$ python3 -q
>>> import numpy as np
>>> from numpy import linalg as LA
>>> np.set_printoptions(precision=2, suppress=True, linewidth=140, floatmode="fixed")
>>> F = np.load("data.npy")
>>> F
array([[3.00, 0.00, 0.00],
       [0.00, 3.00, 2.00],
       [0.00, 2.00, 3.00]])
>>> LA.norm(F, axis=0)
array([3.00, 3.61, 3.61])
>>> np.round(LA.norm(F[1] - F[2]), 2)
np.float64(1.41)
>>> print(round(float(LA.norm(F, 1)), 2), np.round(LA.norm(F, np.inf), 2))
5.0 5.0
>>> A2 = F / LA.norm(F, axis=1, keepdims=True)
>>> G = A2 @ A2.T
>>> G
array([[1.00, 0.00, 0.00],
       [0.00, 1.00, 0.92],
       [0.00, 0.92, 1.00]])
>>> np.argwhere(np.triu(np.abs(G) > 0.95, 1))
array([], shape=(0, 2), dtype=int64)
>>> LA.norm(A2, axis=1)
array([1.00, 1.00, 1.00])
>>> LA.matrix_power(F, 2)
array([[ 9.00,  0.00,  0.00],
       [ 0.00, 13.00, 12.00],
       [ 0.00, 12.00, 13.00]])
>>> np.trace(F)
np.float64(9.0)
>>> np.allclose(F @ F.T, F.T @ F)
True
>>> (F - F.T) / 2
array([[0.00, 0.00, 0.00],
       [0.00, 0.00, 0.00],
       [0.00, 0.00, 0.00]])
>>> (F + F.T) / 2
array([[3.00, 0.00, 0.00],
       [0.00, 3.00, 2.00],
       [0.00, 2.00, 3.00]])
>>> M = np.load("run17.npy")
>>> print(M)
[[1.00 0.00 0.00 0.00]
 [0.00 0.50 0.25 0.25]
 [0.00 0.00 1.00 0.00]
 [0.00 0.00 0.33 0.67]]
>>> rng = np.random.default_rng(7071)
>>> idx = rng.permutation(4)
>>> A2 = M[:, idx] * rng.choice([-1, 1], 4)
>>> print(A2)
[[-0.00 -0.00 -0.00 -1.00]
 [-0.25 -0.25 -0.50 -0.00]
 [-1.00 -0.00 -0.00 -0.00]
 [-0.33 -0.67 -0.00 -0.00]]
>>> left, _, vt = LA.svd(M.T @ A2)
>>> np.round(left @ vt, 2) + 0
array([[ 0.00,  0.00,  0.00, -1.00],
       [ 0.00,  0.00, -1.00,  0.00],
       [-1.00,  0.00,  0.00,  0.00],
       [ 0.00, -1.00,  0.00,  0.00]])
>>> print(idx)
[2 3 1 0]
>>> t = np.sort(rng.uniform(-2, 2, 23))
>>> E = np.c_[t, t ** 2, t ** 3] @ np.array([[0, 3, -1, 1, -2], [-3, -3, 1, -1, -3], [-2, -2, -1, -2, 0]])
>>> E
array([[  1.68,  -3.63,  10.43,   6.17,  -5.85],
       [  0.90,  -4.09,   9.03,   4.77,  -4.97],
       [  0.25,  -4.41,   7.69,   3.51,  -4.12],
       [ -0.58,  -4.59,   5.53,   1.67,  -2.70],
       [ -0.64,  -4.58,   5.30,   1.49,  -2.55],
       [ -0.81,  -4.51,   4.62,   0.99,  -2.09],
       [ -0.85,  -4.48,   4.45,   0.87,  -1.98],
       [ -0.86,  -4.47,   4.41,   0.84,  -1.95],
       [ -0.98,  -4.21,   3.48,   0.26,  -1.32],
       [ -0.04,  -0.38,   0.13,  -0.13,   0.19],
       [ -0.78,   0.56,  -0.34,   0.07,  -1.49],
       [ -1.06,   0.48,  -0.38,  -0.02,  -1.82],
       [ -1.54,   0.27,  -0.46,  -0.20,  -2.31],
       [ -1.89,   0.09,  -0.51,  -0.35,  -2.64],
       [ -3.33,  -0.80,  -0.73,  -1.07,  -3.82],
       [ -4.31,  -1.49,  -0.89,  -1.61,  -4.53],
       [ -4.49,  -1.62,  -0.92,  -1.71,  -4.65],
       [ -4.53,  -1.65,  -0.92,  -1.73,  -4.68],
       [-12.32,  -7.98,  -2.38,  -6.69,  -9.16],
       [-16.78, -11.87,  -3.34,  -9.79, -11.30],
       [-18.57, -13.46,  -3.74, -11.07, -12.10],
       [-19.44, -14.24,  -3.94, -11.69, -12.48],
       [-20.75, -15.41,  -4.24, -12.64, -13.05]])
>>> # rows and columns are dependent
>>> print(np.unique(E.round(6), axis=0).shape)
(23, 5)
>>> print(np.round(np.trace(LA.pinv(E) @ E), 2))
3.0
>>> LA.lstsq(E[:-1].T, E[-1])[2]
np.int32(3)
>>> np.abs(np.diag(LA.qr(E)[1])) > 1e-9
array([ True,  True,  True, False, False])
>>> W1 = np.array([[-3, 3, 1], [-3, -2, -2], [-3, 0, 1], [-2, -3, 0], [0, -3, 3]])
>>> c = np.array([2, 5, 6])
>>> hid = np.maximum(E @ W1 + c, 0)
>>> (hid > 0).astype(int)
array([[0, 1, 1],
       [0, 1, 1],
       [0, 1, 1],
       [0, 1, 1],
       [0, 1, 1],
       [1, 1, 1],
       [1, 1, 1],
       [1, 1, 1],
       [1, 1, 1],
       [1, 1, 1],
       [1, 1, 0],
       [1, 1, 0],
       [1, 1, 0],
       [1, 1, 0],
       [1, 1, 0],
       [1, 1, 0],
       [1, 1, 0],
       [1, 1, 0],
       [1, 1, 0],
       [1, 1, 0],
       [1, 1, 0],
       [1, 1, 0],
       [1, 1, 0]])
>>> print((hid > 0).mean(axis=0))
[0.78 1.00 0.43]
>>> LA.matrix_rank(hid)
np.int64(3)
>>> C = np.array([[3, 1], [9, 4], [0, 4]])
>>> (hid @ C).round(6).argmax(axis=1)
array([0, 0, 0, 0, 0, 0, 0, 0, 0, 0, 0, 0, 0, 0, 0, 0, 0, 0, 0, 0, 0, 0, 0])
>>> r = LA.matrix_rank(E)
>>> r
np.int64(3)
>>> ns = LA.svd(E)[2][r:].T
>>> np.allclose(E @ ns, 0)
True
>>> ns.shape
(5, 2)
>>> print([int(LA.matrix_rank(E[:i])) for i in range(1, len(E) + 1)])
[1, 2, 3, 3, 3, 3, 3, 3, 3, 3, 3, 3, 3, 3, 3, 3, 3, 3, 3, 3, 3, 3, 3]
>>> left, s, vt = LA.svd(E)
>>> evecs = vt[:(s > 1e-8).sum()]
>>> x = E[10] + 5 * E[18] + rng.integers(2) * np.eye(5)[2]
>>> x
array([-62.37, -39.34, -11.23, -33.38, -47.31])
>>> evecs.T @ evecs
array([[ 0.45,  0.19,  0.18,  0.26,  0.33],
       [ 0.19,  0.75, -0.30,  0.21, -0.12],
       [ 0.18, -0.30,  0.62,  0.31, -0.11],
       [ 0.26,  0.21,  0.31,  0.37, -0.16],
       [ 0.33, -0.12, -0.11, -0.16,  0.80]])
>>> LA.matrix_rank(np.vstack([E, x]))
np.int64(4)
>>> np.allclose(evecs.T @ evecs @ x, x)
False
>>> print(round(float(LA.norm(x - evecs.T @ evecs @ x)), 2))
0.62
>>> mat = np.loadtxt("test0.csv", delimiter=",")
>>> print(mat)
[[ 6.79 -8.37  4.60 -0.85  2.38 -0.53  5.67]
 [ 2.30 -2.90  0.58 -0.91  0.33 -1.08  2.75]
 [ 1.91 -2.40  0.29 -0.85  0.20 -1.06  2.41]
 [ 0.83 -1.03 -0.31 -0.56 -0.02 -0.81  1.30]
 [ 0.73 -0.91 -0.34 -0.52 -0.03 -0.76  1.18]
 [ 0.63 -0.78 -0.36 -0.47 -0.03 -0.70  1.05]
 [ 0.50 -0.61 -0.37 -0.40 -0.04 -0.62  0.87]
 [-0.35  0.20  0.96  0.18 -0.27  0.72 -0.48]
 [-4.97  3.00  1.21 -3.34 -7.51  0.04  1.14]
 [-5.76  3.58  0.86 -3.94 -8.66 -0.28  1.42]]
>>> C = E[[8, 11]].astype(float)
>>> for _ in range(5):
...     idx = LA.norm(E[:, None] - C, axis=-1).argmin(axis=1)
...     C = np.array([E[idx == j].mean(axis=0) for j in range(2)])
... 
>>> idx
array([1, 1, 1, 1, 1, 1, 1, 1, 1, 1, 1, 1, 1, 1, 1, 1, 1, 1, 0, 0, 0, 0, 0])
>>> C[1] - C[0]
array([16.24, 10.18,  6.30, 11.15,  8.66])
>>> np.bincount(idx)
array([ 5, 18])
>>> print(C)
[[-17.57 -12.59  -3.53 -10.38 -11.62]
 [ -1.33  -2.42   2.77   0.77  -2.96]]
>>> A2 = C / LA.norm(C, axis=1, keepdims=True)
>>> G = A2 @ A2.T
>>> np.round(np.degrees(np.arccos(np.clip(G[0, 1], -1, 1))), 2)
np.float64(58.16)
>>> G[0]
array([1.00, 0.53])
>>> print((np.abs(G) > 0.9).astype(int))
[[1 0]
 [0 1]]
>>> G = mat.T @ mat
>>> np.allclose(G, G.T)
True
>>> LA.matrix_rank(G)
np.int64(3)
>>> round(np.trace(G), 2), round((mat ** 2).sum(), 2)
(np.float64(475.68), np.float64(475.68))
>>> vals, evecs = LA.eig(F)
>>> np.sort(LA.eigvals(LA.inv(F)))
array([0.20, 0.33, 1.00])
>>> vals
array([5.00, 1.00, 3.00])
>>> A = np.loadtxt("a.csv", delimiter=",")
>>> print(A)
[[ 0.50 -0.58 -0.98  0.62 -0.96  0.81 -0.99]
 [ 0.73  0.96 -0.84 -0.91 -0.89 -0.12  0.98]
 [ 0.27  0.95  0.58 -0.91  0.34 -0.69  1.00]
 [ 0.46 -0.33 -1.00  0.15 -0.99  0.41 -0.92]
 [ 0.38  0.64  1.00  0.24  0.98  0.86  0.42]
 [-0.71 -0.84  0.00  0.49  0.42 -0.69 -0.62]
 [-0.63 -0.70  1.00  0.82  1.00  0.49 -0.59]
 [-0.19 -0.75 -0.26  0.68 -0.10  0.38 -0.94]
 [ 0.13  0.77  0.22 -0.74  0.09 -0.54  0.96]
 [-0.36 -0.46  0.05  0.21  0.23 -0.35 -0.25]
 [ 0.31  0.82 -0.01 -0.75 -0.18 -0.36  0.96]
 [ 0.94  0.95 -0.82 -0.54 -0.94  0.96  0.09]
 [ 0.35  0.88  0.47 -0.79  0.19 -0.30  0.98]
 [ 0.60  0.85 -0.12 -0.64 -0.42  0.34  0.85]
 [-0.10  0.29  1.00  0.49  1.00  0.74  0.42]
 [ 0.60  0.94  0.98 -0.62  0.86  0.61  0.96]
 [ 0.34 -0.03 -0.99 -0.22 -0.97 -0.05 -0.54]
 [-0.48  0.27  0.93 -0.39  0.91 -0.71  0.93]
 [ 0.90  0.96 -0.87 -0.81 -0.94  0.74  0.86]
 [ 0.38 -0.31 -0.89  0.38 -0.85  0.63 -0.91]
 [ 0.54  0.76 -0.81 -0.66 -0.82  0.03  0.76]
 [ 0.97  0.92 -0.94 -0.19 -0.98  0.99 -0.80]
 [-0.71 -0.76  0.99  0.70  0.98 -0.17 -0.47]
 [-0.25  0.49 -0.05 -0.68  0.08 -0.81  0.95]
 [ 0.21  0.19 -0.60 -0.17 -0.56  0.06  0.02]
 [ 0.84  0.93 -0.99 -0.86 -0.99  0.24  0.85]
 [ 0.25 -0.18 -0.26  0.35 -0.32  0.58 -0.75]
 [-0.91 -0.92  0.99  0.70  0.99 -0.81 -0.28]
 [-0.26  0.11  0.79 -0.13  0.74 -0.35  0.64]
 [-0.52 -0.87  0.54  0.79  0.64  0.16 -0.94]
 [-0.82 -0.98  1.00  0.98  1.00  0.62 -0.99]]
>>> A.sum(axis=1)
array([-1.58, -0.09,  1.54, -2.22,  4.52, -1.95,  1.39, -1.18,  0.89, -0.93,  0.79,  0.64,  1.78,  1.46,  3.84,  4.33, -2.46,  1.46,  0.84,
       -1.57, -0.20, -0.03,  0.56, -0.27, -0.85,  0.02, -0.33, -0.24,  1.54, -0.20,  0.81])
>>> A[:, 7]
Traceback (most recent call last):
  File "<python-input-80>", line 1, in <module>
    A[:, 7]
    ~^^^^^^
IndexError: index 7 is out of bounds for axis 1 with size 7
>>> np.unravel_index(np.abs(A).argmax(), A.shape)
(np.int64(2), np.int64(6))
>>> np.round(A.mean(axis=0), 2) + 0
array([ 0.12,  0.16,  0.00, -0.08, -0.01,  0.12,  0.09])
>>> LA.matrix_rank(A)
np.int64(7)
>>> LA.svd(A, compute_uv=False)
array([7.41, 6.00, 3.30, 1.01, 0.55, 0.50, 0.34])
>>> A.sum(axis=0)
array([ 3.76,  4.97,  0.11, -2.41, -0.46,  3.70,  2.64])
